In [1]: import numpy as np

In [2]: np.set_printoptions(suppress=True, linewidth=100)

In [3]: def tidy(a):
   ...:     return np.round(a, 1) + 0
   ...: 

In [4]: data = np.load("arr.npy")

In [5]: print(data)
[[ 1. -3.  0.]
 [-3.  3. -3.]
 [ 0. -3.  3.]]

In [6]: # equal to its transpose

In [7]: C2 = data.T @ data

In [8]: np.allclose(C2, C2.T)
Out[8]: True

In [9]: np.trace(C2), (data ** 2).sum()
Out[9]: (np.float64(55.0), np.float64(55.0))

In [10]: ev, V = np.linalg.eig(data)

In [11]: print(tidy(ev))
[-1.9  2.1  6.9]

In [12]: tidy(np.sort(np.linalg.eigvals(data @ data)))
Out[12]: array([ 3.7,  4.2, 47.1])

In [13]: tidy(data @ V[:, 0] - ev[0] * V[:, 0])
Out[13]: array([0., 0., 0.])

In [14]: print(tidy(np.sort(np.linalg.eigvals(np.linalg.inv(data)))))
[-0.5  0.1  0.5]

In [15]: tidy(np.sort(np.linalg.eigvals(data.T)))
Out[15]: array([-1.9,  2.1,  6.9])

In [16]: print(tidy(np.poly(data)))
[ 1. -7. -3. 27.]

In [17]: np.kron(np.eye(2, dtype=int), data)
Out[17]: 
array([[ 1., -3.,  0.,  0., -0.,  0.],
       [-3.,  3., -3., -0.,  0., -0.],
       [ 0., -3.,  3.,  0., -0.,  0.],
       [ 0., -0.,  0.,  1., -3.,  0.],
       [-0.,  0., -0., -3.,  3., -3.],
       [ 0., -0.,  0.,  0., -3.,  3.]])

In [18]: tidy(np.linalg.eigvals(data).sum().real)
Out[18]: np.float64(7.0)

In [19]: print(np.all(np.linalg.eigvalsh(data) > 0))
False

In [20]: out = np.array([[2, 1], [3, 3], [0, 1]])

In [21]: W0 = np.kron(np.eye(3, dtype=int), out)

In [22]: W0
Out[22]: 
array([[2, 1, 0, 0, 0, 0],
       [3, 3, 0, 0, 0, 0],
       [0, 1, 0, 0, 0, 0],
       [0, 0, 2, 1, 0, 0],
       [0, 0, 3, 3, 0, 0],
       [0, 0, 0, 1, 0, 0],
       [0, 0, 0, 0, 2, 1],
       [0, 0, 0, 0, 3, 3],
       [0, 0, 0, 0, 0, 1]])

In [23]: ev, V = np.linalg.eigh(data)

In [24]: np.unique(ev.round(6) + 0, return_counts=True)[1]
Out[24]: array([1, 1, 1])

In [25]: tidy(ev.sum()), np.trace(data)
Out[25]: (np.float64(7.0), np.float64(7.0))

In [26]: print(tidy(np.linalg.svd(data, compute_uv=False)))
[6.9 2.1 1.9]

In [27]: (ev > 1e-8).sum(), (ev < -1e-8).sum()
Out[27]: (np.int64(2), np.int64(1))

In [28]: J = np.loadtxt("block6.csv", delimiter=",")

In [29]: J
Out[29]: 
array([[ 3., -2., -2.,  0.],
       [ 2.,  1.,  2.,  0.],
       [ 2.,  3., -2.,  0.],
       [ 0.,  0.,  0., -3.]])

In [30]: # 2 blocks once reordered

In [31]: hat = np.triu(np.array([[1, 0, 1, 0], [2, 2, 2, 2], [2, 1, 2, 0], [0, 2, 1, 1]]), 1) + np.eye(4)

In [32]: out = hat @ J @ np.linalg.inv(hat)

In [33]: print(hat @ J - J @ hat)
[[ 2.  3. -1.  4.]
 [ 4.  6. -8. -8.]
 [ 0.  0. -8. -6.]
 [ 0.  0.  0.  0.]]

In [34]: np.trace(out), np.trace(J)
Out[34]: (np.float64(-1.0), np.float64(-1.0))

In [35]: out
Out[35]: 
array([[  5.,   1., -11.,  -2.],
       [  6.,   7., -22., -20.],
       [  2.,   3., -10.,  -6.],
       [  0.,   0.,   0.,  -3.]])

In [36]: tidy(np.poly(out))
Out[36]: array([  1.,   1.,  -9.,  39., 144.])
